In [1]: import numpy as np

In [2]: import numpy.linalg as la

In [3]: np.set_printoptions(suppress=True, linewidth=120)

In [4]: data = np.load("layer18.npy")

In [5]: print(data)
[[ 1 -1  1 -1  1 -1  1 -1]
 [ 1  1 -1 -1  1  1 -1 -1]
 [ 1 -1 -1  1  1 -1 -1  1]
 [ 1  1  1  1 -1 -1 -1 -1]
 [ 1  1 -1 -1 -1 -1  1  1]]

In [6]: out = np.array([[-1, -1], [2, 2], [3, 0], [-1, 2], [-1, 2], [1, -3], [2, 3], [1, 2]])

In [7]: print(np.einsum("ij,ij->i", data, data))
[8 8 8 8 8]

In [8]: print(np.einsum("ik,kj->ji", data, out))
[[  0  -4 -10   0   2]
 [  1  -7   3  -1   5]]

In [9]: print(np.vstack([data, out.T]).shape)
(7, 8)

In [10]: print(np.einsum("ij->j", data))
[ 5  1 -1 -1  1 -3 -1 -1]

In [11]: print(data @ out)
[[  0   1]
 [ -4  -7]
 [-10   3]
 [  0  -1]
 [  2   5]]

In [12]: A = np.load("case17.npy")

In [13]: print(A)
[[-3  0  0]
 [ 0  5  0]
 [ 0  0  5]]

In [14]: hat = np.triu(np.array([[5, 2, 5], [1, 1, 0], [3, 2, 1]]), 1) + np.eye(3)

In [15]: out = hat @ A @ la.inv(hat)

In [16]: print(hat @ A - A @ hat)
[[ 0. 16. 40.]
 [ 0.  0.  0.]
 [ 0.  0.  0.]]

In [17]: print(la.matrix_rank(out))
3

In [18]: print(la.matrix_power(A, 2))
[[ 9  0  0]
 [ 0 25  0]
 [ 0  0 25]]

In [19]: print(np.allclose(A, A.T))
True

In [20]: print(round(float(np.abs(la.eigvals(A)).max()), 3))
5.0

In [21]: print(round(la.det(A), 3))
-75.0

In [22]: f = np.array([2, 2])

In [23]: print(np.array([np.convolve(row, f, "same") for row in data]))
[[ 2  0  0  0  0  0  0  0]
 [ 2  4  0 -4  0  4  0 -4]
 [ 2  0 -4  0  4  0 -4  0]
 [ 2  4  4  4  0 -4 -4 -4]
 [ 2  4  0 -4 -4 -4  0  4]]

In [24]: print(np.convolve(data[2], f))
[ 2  0 -4  0  4  0 -4  0  2]

In [25]: print(np.cross(data[2, :3], data[4, :3]))
[2 0 2]

In [26]: print(np.polyval(f, data[2]))
[4 0 0 4 4 0 0 4]

In [27]: m1 = np.load("x.npy")

In [28]: print(m1)
[[ 5  1  1  2]
 [ 1  8  0  2]
 [ 2 -2  6  2]
 [ 2 -1 -1  0]]

In [29]: t = np.radians(45)

In [30]: Rm = np.eye(4)

In [31]: Rm[2, 2] = Rm[1, 1] = np.cos(t)

In [32]: Rm[2, 1], Rm[1, 2] = -np.sin(t), np.sin(t)

In [33]: print(Rm.round(3))
[[ 1.     0.     0.     0.   ]
 [ 0.     0.707  0.707  0.   ]
 [ 0.    -0.707  0.707  0.   ]
 [ 0.     0.     0.     1.   ]]

In [34]: out = m1 @ Rm.T

In [35]: print(np.allclose(m1 @ m1.T, out @ out.T))
True

In [36]: print(out.round(3) + 0)
[[ 5.     1.414  0.     2.   ]
 [ 1.     5.657 -5.657  2.   ]
 [ 2.     2.828  5.657  2.   ]
 [ 2.    -1.414  0.     0.   ]]

In [37]: print(np.round(np.abs(out - m1).max(axis=0), 3))
[0.    4.828 5.657 0.   ]

In [38]: print(round(la.det(Rm), 3), round(float(np.trace(Rm)), 3))
1.0 3.414
